>>> import numpy as np
>>> import numpy.linalg as la
>>> np.set_printoptions(precision=1, suppress=True, linewidth=140, sign=" ")
>>> tidy = lambda a: np.round(a, 1) + 0
>>> feats = np.array([[0, 3, 3, 0, 2, 3],
...     [1, 3, 2, 3, 3, 1],
...     [2, 1, 2, 0, 3, 1],
...     [1, 3, 1, 1, 3, 0]])
>>> feats[:, 0] = -2 * feats[:, 4]
>>> feats
array([[-4,  3,  3,  0,  2,  3],
       [-6,  3,  2,  3,  3,  1],
       [-6,  1,  2,  0,  3,  1],
       [-6,  3,  1,  1,  3,  0]])
>>> other = feats[0, 0] * feats[1:] - np.outer(feats[1:, 0], feats[0])
>>> other
array([[  0,   6,  10, -12,   0,  14],
       [  0,  14,  10,   0,   0,  14],
       [  0,   6,  14,  -4,   0,  18]])
>>> np.flatnonzero(~other.round(6).any(axis=1))
array([], dtype=int64)
>>> feats[:, 0] / feats[0, 0]
array([ 1. ,  1.5,  1.5,  1.5])
>>> print(la.matrix_rank(other), la.matrix_rank(feats))
3 4
>>> left, sigma, vt = la.svd(feats, full_matrices=False)
>>> print(tidy(left.T @ feats @ vt.T))
[[ 14.3   0.    0.    0. ]
 [  0.    3.2   0.    0. ]
 [  0.    0.    2.4   0. ]
 [  0.    0.    0.    1.3]]
>>> tidy(sigma)
array([ 14.3,   3.2,   2.4,   1.3])
>>> np.abs(left[:, 0]).round(6).argmax()
np.int64(1)
>>> tidy(vt @ vt.T)
array([[ 1.,  0.,  0.,  0.],
       [ 0.,  1.,  0.,  0.],
       [ 0.,  0.,  1.,  0.],
       [ 0.,  0.,  0.,  1.]])
>>> tidy(np.sqrt((sigma ** 2).sum())), tidy(la.norm(feats))
(np.float64(14.9), np.float64(14.9))
>>> feats.shape
(4, 6)
>>> np.abs(feats).max()
np.int64(6)
>>> tidy(feats.mean(axis=0))
array([-5.5,  2.5,  2. ,  1. ,  2.8,  1.2])
>>> print(np.count_nonzero(feats))
21
>>> la.matrix_rank(feats)
np.int64(4)
>>> print(feats - feats[0])
[[ 0  0  0  0  0  0]
 [-2  0 -1  3  1 -2]
 [-2 -2 -1  0  1 -2]
 [-2  0 -2  1  1 -3]]
>>> feats.sum(axis=1)
array([ 7,  6,  1,  2])
>>> np.diff(feats, axis=0)
array([[-2,  0, -1,  3,  1, -2],
       [ 0, -2,  0, -3,  0,  0],
       [ 0,  2, -1,  1,  0, -1]])
>>> feats.reshape(2, -1)
array([[-4,  3,  3,  0,  2,  3, -6,  3,  2,  3,  3,  1],
       [-6,  1,  2,  0,  3,  1, -6,  3,  1,  1,  3,  0]])
>>> blk = feats.reshape(4, 2, -1)
>>> blk.transpose(1, 0, 2)
array([[[-4,  3,  3],
        [-6,  3,  2],
        [-6,  1,  2],
        [-6,  3,  1]],

       [[ 0,  2,  3],
        [ 3,  3,  1],
        [ 0,  3,  1],
        [ 1,  3,  0]]])
>>> np.einsum("ihd,jhd->hij", blk, blk).shape
(2, 4, 4)
>>> print(blk.shape)
(4, 2, 3)
>>> rng = np.random.default_rng(63369)
>>> other = feats + rng.integers(-2, 3, (4, 1)) @ rng.integers(-2, 3, (1, 6))
>>> other
array([[-2,  7,  7,  4,  4,  3],
       [-6,  3,  2,  3,  3,  1],
       [-5,  3,  4,  2,  4,  1],
       [-5,  5,  3,  3,  4,  0]])
>>> other - feats
array([[ 2,  4,  4,  4,  2,  0],
       [ 0,  0,  0,  0,  0,  0],
       [ 1,  2,  2,  2,  1,  0],
       [ 1,  2,  2,  2,  1,  0]])
>>> tidy(la.svd(other - feats, compute_uv=False))
array([ 9.2,  0. ,  0. ,  0. ])
>>> print(la.matrix_rank(other - feats, tol=1e-8))
1
>>> K = np.loadtxt("x.csv", delimiter=",")
>>> K
array([[-0.4, -0.8,  0.3, -0.5,  0.1],
       [-0.3, -0.5, -0.4, -0.2,  0.1],
       [-1.4,  0.3,  0.5, -2.5,  0.5],
       [-0.9, -0.5, -0.4,  0.4,  0.3],
       [-2.3, -0.2, -0.5, -0.6,  0.8],
       [-2.5,  0.9,  0.8,  0.9,  0.8],
       [-1.8, -1. , -0.5,  1.3,  0.6],
       [ 6.3,  0.4, -1.5, -0.8, -2.1],
       [-2.6,  0.6,  0.1,  1.3,  0.9],
       [-2.8,  1.7,  0.7,  0.3,  0.9],
       [ 5.1,  2.5,  0.1, -0.1, -1.7],
       [-2.4,  0.9, -0.7, -0.6,  0.9],
       [-1.5,  1. , -1.1,  0. ,  0.5],
       [ 3.6, -0.8, -1. , -0.4, -1.2],
       [-0.3, -0.9, -0.9,  0.1,  0.1],
       [-1.8, -1.2, -1. , -0.9,  0.6],
       [-6.5, -0.1, -0.1,  0.2,  2.1],
       [ 3.7,  0.8,  0.7,  0.7, -1.2]])
>>> # column 0 is much longer than the rest
>>> def softmax(z):
...     e = np.exp(z - z.max(axis=-1, keepdims=True))
...     return e / e.sum(axis=-1, keepdims=True)
... 
>>> print(tidy(softmax(feats[0] + -1)))
[ 0.   0.3  0.3  0.   0.1  0.3]
>>> tidy(softmax(feats).sum(axis=1))
array([ 1.,  1.,  1.,  1.])
>>> tidy(softmax(feats[0]))
array([ 0. ,  0.3,  0.3,  0. ,  0.1,  0.3])
>>> print(tidy(softmax(10 * feats[0])))
[ 0.   0.3  0.3  0.   0.   0.3]
>>> S = feats @ feats.T / np.sqrt(6)
>>> print(tidy(softmax(S)))
[[ 0.4  0.5  0.   0. ]
 [ 0.   1.   0.   0. ]
 [ 0.   0.6  0.3  0.2]
 [ 0.   0.8  0.   0.2]]
>>> print(tidy(softmax(S + np.triu(np.full(S.shape, -np.inf), 1))))
[[ 1.   0.   0.   0. ]
 [ 0.   1.   0.   0. ]
 [ 0.   0.7  0.3  0. ]
 [ 0.   0.8  0.   0.2]]
>>> tidy(softmax(S)[0] @ feats)
array([-5.3,  2.9,  2.3,  1.7,  2.6,  1.7])
>>> other = np.c_[K[:, :2] @ np.array([[1, -1], [1, 0]]), np.array([0, 0, 3, 2, -1, 3, -2, -3, -3, 1, 2, 0, 2, -1, -2, 0, -3, 2])]
>>> tidy(other)
array([[-1.2,  0.4,  0. ],
       [-0.8,  0.3,  0. ],
       [-1.1,  1.4,  3. ],
       [-1.4,  0.9,  2. ],
       [-2.5,  2.3, -1. ],
       [-1.6,  2.5,  3. ],
       [-2.8,  1.8, -2. ],
       [ 6.7, -6.3, -3. ],
       [-2. ,  2.6, -3. ],
       [-1.1,  2.8,  1. ],
       [ 7.6, -5.1,  2. ],
       [-1.5,  2.4,  0. ],
       [-0.5,  1.5,  2. ],
       [ 2.8, -3.6, -1. ],
       [-1.2,  0.3, -2. ],
       [-3. ,  1.8,  0. ],
       [-6.6,  6.5, -3. ],
       [ 4.5, -3.7,  2. ]])
>>> tidy(la.lstsq(K, other[:, 0])[0])
array([ 1.,  1.,  0.,  0.,  0.])
>>> tidy(la.norm(la.qr(K)[0].T @ other, axis=0) ** 2 / ((other ** 2).sum(axis=0) + 1e-12))
array([ 1. ,  1. ,  0.4])
>>> la.matrix_rank(other)
np.int64(3)
>>> idx = other[:, 0] > np.median(other[:, 0])
>>> r0 = other[idx].mean(axis=0) - other[~idx].mean(axis=0)
>>> print(tidy(r0))
[ 4.4 -3.7  0.9]
>>> print(idx.astype(int))
[ 0  1  1  0  0  0  0  1  0  1  1  0  1  1  1  0  0  1]
>>> la.cond(K) > 100
np.True_
>>> tidy(la.norm(K, 2) / la.norm(K))
np.float64(0.9)
>>> print(np.argsort(-la.norm(K, axis=0).round(6), kind="stable")[:3])
[ 0  4  1]
>>> tidy(np.abs(la.svd(K)[2][-1]))
array([ 0.3,  0. ,  0. ,  0. ,  0.9])
>>> [round(float(x), 1) for x in la.svd(K, compute_uv=False)[:3]]
[14.1, 4.5, 3.6]
>>> cen = K - K.mean(axis=0)
>>> left, sigma, vt = la.svd(cen, full_matrices=False)
>>> print(np.abs(left[:, 0]).argmax())
7
>>> np.searchsorted(np.cumsum(sigma ** 2) / (sigma ** 2).sum(), 0.9) + 1
np.int64(2)
>>> W0 = np.load("run15.npy")
>>> W0
array([[ 0.4,  0.7,  0.1,  0. , -0.8, -0.7,  1.2],
       [-0.3, -0.1,  0.9, -0.3, -0.2,  2. ,  0. ],
       [-1.1, -0.5,  0.1,  0.6, -1. , -0.2, -0.8],
       [ 1.5,  1. ,  2.1, -0.7, -2. ,  0.9, -2.4],
       [-0.8, -1.6, -0.4, -0.5,  0.7, -1.9, -1. ],
       [ 1.5,  1. ,  2.1, -0.1,  1.2, -0.3, -1.1],
       [ 1.4, -0.9,  0.5, -0.2,  0.3, -2.5, -0.4],
       [ 1.2,  0.4, -1. , -1.5, -1.4,  0.4,  0.9],
       [ 0.7,  1. ,  1. ,  1.7, -0.9, -1.3,  0.3],
       [-1.4, -0.9,  0. , -0.8,  0.8,  0.3,  0.7]])
>>> tidy(W0.mean(axis=0))
array([ 0.3,  0. ,  0.5, -0.2, -0.3, -0.3, -0.3])
>>> np.abs(W0).max()
np.float64(2.5)
